% python3 -q
>>> import numpy as np
>>> from numpy import linalg as LA
>>> np.set_printoptions(precision=1, suppress=True, linewidth=120)
>>> J = np.array([[-4, 5, 1, 2, -5, -2, -4],
...     [3, 1, 5, -4, -2, -3, 4],
...     [2, -5, -4, -2, 5, -1, -2],
...     [0, -2, 1, 1, 4, -4, -5],
...     [2, -5, 1, 1, 2, 2, -2],
...     [-5, 1, -1, -1, -4, 0, -5],
...     [4, 0, 3, 2, -4, -4, 2]])
>>> J
array([[-4,  5,  1,  2, -5, -2, -4],
       [ 3,  1,  5, -4, -2, -3,  4],
       [ 2, -5, -4, -2,  5, -1, -2],
       [ 0, -2,  1,  1,  4, -4, -5],
       [ 2, -5,  1,  1,  2,  2, -2],
       [-5,  1, -1, -1, -4,  0, -5],
       [ 4,  0,  3,  2, -4, -4,  2]])
>>> W = np.array([[2, 2, 0, 0, 1, -2],
...     [2, -1, 0, -2, 1, -2],
...     [1, 2, 1, 0, 1, 1],
...     [-1, 1, 0, -1, -2, -2],
...     [0, 1, 2, 2, 2, -2],
...     [1, 1, 0, -1, 1, 0],
...     [1, 2, 2, 2, -1, -1]])
>>> c = np.array([2, 0, 2, 3, 9, 7])
>>> act = np.maximum(J @ W + c, 0)
>>> (act > 0).mean(axis=0)
array([0.3, 0.4, 0.7, 0.7, 0.7, 1. ])
>>> act
array([[ 0,  0,  0,  0,  0, 16],
       [20, 14, 11, 12, 15, 12],
       [ 0,  0,  4, 22, 17,  5],
       [ 0,  0,  1,  8, 15,  7],
       [ 0, 12,  3, 10, 13, 10],
       [ 0,  0,  0,  0,  3, 29],
       [ 9, 12,  1,  1,  0,  4]])
>>> LA.matrix_rank(act)
np.int64(6)
>>> (act > 0).astype(int)
array([[0, 0, 0, 0, 0, 1],
       [1, 1, 1, 1, 1, 1],
       [0, 0, 1, 1, 1, 1],
       [0, 0, 1, 1, 1, 1],
       [0, 1, 1, 1, 1, 1],
       [0, 0, 0, 0, 1, 1],
       [1, 1, 1, 1, 0, 1]])
>>> Z = np.array([[-2, -9, 2],
...     [0, -6, 3],
...     [-2, -7, -4],
...     [-6, 8, 0],
...     [-8, 4, 1],
...     [0, -1, 1]])
>>> (act @ Z).round(6).argmax(axis=1)
array([2, 2, 1, 1, 2, 2, 2])
>>> W @ Z
array([[-12, -24,   9],
       [  0, -22,   0],
       [-12, -25,   6],
       [ 24, -11,  -3],
       [-32,   6,  -5],
       [ -4, -19,   6],
       [-10, -22,  -2]])
>>> print(act @ Z)
[[   0  -16   16]
 [-254 -197   65]
 [-276  211    6]
 [-170  110   18]
 [-170   29   47]
 [ -24  -17   32]
 [ -26 -156   54]]
>>> hat = act @ LA.solve(act.T @ act, act.T)
>>> np.diag(hat)
array([0.3, 1. , 1. , 1. , 1. , 0.8, 1. ])
>>> np.allclose(hat @ hat, hat)
True
>>> print(np.round(hat @ act[:, 1], 1) + 0)
[ 0. 14.  0.  0. 12.  0. 12.]
>>> print(np.trace(hat))
6.0
>>> np.round(LA.eigvalsh(hat), 1) + 0
array([0., 1., 1., 1., 1., 1., 1.])
>>> hat.round(1) + 0
array([[ 0.3,  0. ,  0.1, -0.1,  0. ,  0.4,  0. ],
       [ 0. ,  1. ,  0. ,  0. ,  0. ,  0. ,  0. ],
       [ 0.1,  0. ,  1. ,  0. ,  0. ,  0. ,  0. ],
       [-0.1,  0. ,  0. ,  1. ,  0. ,  0.1,  0. ],
       [ 0. ,  0. ,  0. ,  0. ,  1. ,  0. ,  0. ],
       [ 0.4,  0. ,  0. ,  0.1,  0. ,  0.8,  0. ],
       [ 0. ,  0. ,  0. ,  0. ,  0. ,  0. ,  1. ]])
>>> q, evecs = LA.qr(J[:, :5])[0], LA.qr(J[:, 5:])[0]
>>> sv = LA.svd(q.T @ evecs, compute_uv=False)
>>> sv
array([1. , 0.4])
>>> x0 = np.array([3, 4, 4, 4, 4, 5, 3])
>>> rhs = J @ x0
>>> c, lr = np.zeros(7), 1 / LA.norm(J, 2) ** 2
>>> for i in range(50):
...     c -= lr * J.T @ (J @ c - rhs)
...     if i % 10 == 0: print(i, round(LA.norm(J @ c - rhs), 1))
... 
0 39.6
10 12.9
20 5.9
30 3.2
40 2.2
>>> print(np.round(LA.cond(J), 1))
21.1
>>> c
array([1.3, 2.7, 4.1, 4.5, 3.9, 4.1, 4.2])
>>> x0 = np.array([0, -2, 0, 1, 0, -2, -2])
>>> h1 = np.maximum(J @ x0, 0)
>>> J.T @ h1
array([  23, -144,   -7,   19,  112, -116, -204])
>>> K = np.loadtxt("dump.csv", delimiter=",")
>>> K
array([[ 1. , -2.9,  1.9,  3. , -1.8,  2. ,  2. , -2. ,  0. ],
       [ 0.8, -3. ,  2. ,  3. , -2. ,  2.1,  1.9, -2. ,  0.1],
       [ 1. , -3. ,  2.1,  3. , -1.9,  2.2,  1.9, -1.9,  0.1],
       [ 1.1, -3.1,  2.1,  2.9, -1.9,  1.8,  2. , -2. ,  0. ],
       [ 1.1, -3. ,  2.1,  3. , -2. ,  2.1,  2. , -2. ,  0.2],
       [ 1.2, -2.9,  1.8,  3. , -1.9,  2.2,  2. , -2. ,  0.3],
       [-1.3,  0.1,  1. ,  1.9,  2.9,  3.2,  0.1, -1. ,  1.9],
       [-1. ,  0.1,  1. ,  1.9,  3. ,  3. ,  0.2, -1. ,  1.9],
       [-1.2,  0. ,  1. ,  1.9,  3.1,  3.1, -0.1, -1.1,  2.1],
       [-1. ,  0. ,  0.9,  2. ,  2.9,  3.1, -0.1, -1. ,  2. ],
       [-1. ,  0. ,  0.9,  2. ,  3. ,  2.9,  0. , -1.1,  2.1],
       [-1.1,  0. ,  0.9,  1.8,  3. ,  3.1,  0. , -1.1,  2. ],
       [ 2. ,  3. ,  1. , -1.9, -2.9, -2.9,  3. , -2.1,  1.9],
       [ 2.1,  3. ,  1. , -2.1, -3.1, -3. ,  2.9, -1.9,  2.1],
       [ 1.9,  3.1,  0.8, -2. , -2.9, -3. ,  2.9, -2. ,  2. ],
       [ 2.1,  3.1,  1. , -2. , -2.9, -2.9,  3. , -2. ,  2.1],
       [ 1.7,  2.9,  1. , -1.8, -3. , -2.9,  3.1, -1.9,  1.9],
       [ 2.1,  3.1,  1. , -1.8, -3.1, -3. ,  3. , -1.9,  2.1]])
>>> out = LA.invert(J)
Traceback (most recent call last):
  File "<python-input-37>", line 1, in <module>
    out = LA.invert(J)
          ^^^^^^^^^
AttributeError: module 'numpy.linalg' has no attribute 'invert'
>>> out = LA.inv(J)
>>> round(float(LA.det(J) * LA.det(out)), 1)
1.0
>>> out.round(1) + 0
array([[ 0.6,  0.2,  0.4, -0.3,  0.3, -0.4, -0.1],
       [ 0.5,  0.1,  0.2, -0.2,  0.1, -0.3, -0.2],
       [-0.1,  0.1, -0.2,  0.1,  0.1,  0. ,  0. ],
       [-0.2, -0.2, -0.2,  0.1, -0.1,  0. ,  0.1],
       [ 0. ,  0. ,  0. ,  0.1,  0. , -0.1, -0.1],
       [ 0.3,  0.1,  0.1, -0.2,  0.2, -0.2, -0.2],
       [-0.5, -0.1, -0.3,  0.1, -0.3,  0.2,  0.1]])
>>> round(LA.cond(J), 1)
np.float64(21.1)
>>> out = np.c_[K[:, :2] @ np.array([[2, 0], [2, 1]]), np.array([-2, -1, 0, 3, 2, 3, 2, 3, 2, -1, 3, 3, -3, 2, -3, 2, 0, 0])]
>>> out
array([[-3.8, -2.9, -2. ],
       [-4.4, -3. , -1. ],
       [-4. , -3. ,  0. ],
       [-4. , -3.1,  3. ],
       [-3.8, -3. ,  2. ],
       [-3.4, -2.9,  3. ],
       [-2.4,  0.1,  2. ],
       [-1.8,  0.1,  3. ],
       [-2.4,  0. ,  2. ],
       [-2. ,  0. , -1. ],
       [-2. ,  0. ,  3. ],
       [-2.2,  0. ,  3. ],
       [10. ,  3. , -3. ],
       [10.2,  3. ,  2. ],
       [10. ,  3.1, -3. ],
       [10.4,  3.1,  2. ],
       [ 9.2,  2.9,  0. ],
       [10.4,  3.1,  0. ]])
>>> print(LA.norm(LA.qr(K)[0].T @ out, axis=0) ** 2 / ((out ** 2).sum(axis=0) + 1e-12))
[1.  1.  0.9]
>>> np.round(LA.norm(out - K @ LA.lstsq(K, out)[0], axis=0), 1) + 0
array([0. , 0. , 3.2])
>>> left, sv, vt = LA.svd(K)
>>> sv
array([19.3, 15.5, 10.3,  0.6,  0.4,  0.4,  0.3,  0.3,  0.2])
>>> out = left[:, :3] @ np.diag(sv[:3]) @ vt[:3]
>>> LA.matrix_rank(out)
np.int64(3)
>>> LA.matrix_rank(K, rtol=0.05)
np.int64(3)
>>> print(np.round(np.abs(K - out).max(), 1))
0.3
>>> arr = np.load("case5.npy")
>>> arr
array([[ 1,  2,  0, -2,  0, -2,  1, -1, -2,  1],
       [-1,  1, -1, -1,  1,  2, -2,  2,  1, -1],
       [-2, -2,  1,  2,  1, -2,  0,  2,  2, -1],
       [ 2, -1,  1,  0,  0,  1, -1,  1, -1,  2],
       [-1,  1,  0, -2, -1, -2, -1,  2,  0,  1],
       [ 2, -2, -2, -2,  2, -2,  2, -2,  1,  0],
       [ 1, -2,  2,  2, -1,  1, -1,  2, -2, -1]])
>>> arr.ravel(order="F")
array([ 1, -1, -2,  2, -1,  2,  1,  2,  1, -2, -1,  1, -2, -2,  0, -1,  1,  1,  0, -2,  2, -2, -1,  2,  0, -2, -2,  2,
        0,  1,  1,  0, -1,  2, -1, -2,  2, -2,  1, -2, -2,  1,  1, -2,  0, -1, -1,  2, -1, -1,  2,  2,  1,  2, -2,  2,
       -2,  1,  2, -1,  0,  1, -2,  1, -1, -1,  2,  1,  0, -1])
>>> arr.reshape(2, -1)
array([[ 1,  2,  0, -2,  0, -2,  1, -1, -2,  1, -1,  1, -1, -1,  1,  2, -2,  2,  1, -1, -2, -2,  1,  2,  1, -2,  0,
         2,  2, -1,  2, -1,  1,  0,  0],
       [ 1, -1,  1, -1,  2, -1,  1,  0, -2, -1, -2, -1,  2,  0,  1,  2, -2, -2, -2,  2, -2,  2, -2,  1,  0,  1, -2,
         2,  2, -1,  1, -1,  2, -2, -1]])
>>> arr.reshape(-1, 2)
array([[ 1,  2],
       [ 0, -2],
       [ 0, -2],
       [ 1, -1],
       [-2,  1],
       [-1,  1],
       [-1, -1],
       [ 1,  2],
       [-2,  2],
       [ 1, -1],
       [-2, -2],
       [ 1,  2],
       [ 1, -2],
       [ 0,  2],
       [ 2, -1],
       [ 2, -1],
       [ 1,  0],
       [ 0,  1],
       [-1,  1],
       [-1,  2],
       [-1,  1],
       [ 0, -2],
       [-1, -2],
       [-1,  2],
       [ 0,  1],
       [ 2, -2],
       [-2, -2],
       [ 2, -2],
       [ 2, -2],
       [ 1,  0],
       [ 1, -2],
       [ 2,  2],
       [-1,  1],
       [-1,  2],
       [-2, -1]])
>>> t3 = arr.reshape(7, 2, -1)
>>> np.swapaxes(t3, 1, 2)[5]
array([[ 2, -2],
       [-2,  2],
       [-2, -2],
       [-2,  1],
       [ 2,  0]])
>>> np.einsum("ihd,ihd->ih", t3, t3)
array([[ 9, 11],
       [ 5, 14],
       [14, 13],
       [ 6,  8],
       [ 7, 10],
       [20, 13],
       [14, 11]])
>>> print(t3.sum(axis=1))
[[-1  3 -1 -4  1]
 [ 1 -1  1  0  0]
 [-4 -2  3  4  0]
 [ 3 -2  2 -1  2]
 [-3  0  2 -2  0]
 [ 0  0 -4 -1  2]
 [ 2 -3  4  0 -2]]
>>> t3[:, 0]
array([[ 1,  2,  0, -2,  0],
       [-1,  1, -1, -1,  1],
       [-2, -2,  1,  2,  1],
       [ 2, -1,  1,  0,  0],
       [-1,  1,  0, -2, -1],
       [ 2, -2, -2, -2,  2],
       [ 1, -2,  2,  2, -1]])
>>> print(t3.transpose(1, 0, 2))
[[[ 1  2  0 -2  0]
  [-1  1 -1 -1  1]
  [-2 -2  1  2  1]
  [ 2 -1  1  0  0]
  [-1  1  0 -2 -1]
  [ 2 -2 -2 -2  2]
  [ 1 -2  2  2 -1]]

 [[-2  1 -1 -2  1]
  [ 2 -2  2  1 -1]
  [-2  0  2  2 -1]
  [ 1 -1  1 -1  2]
  [-2 -1  2  0  1]
  [-2  2 -2  1  0]
  [ 1 -1  2 -2 -1]]]
>>> t3.shape
(7, 2, 5)
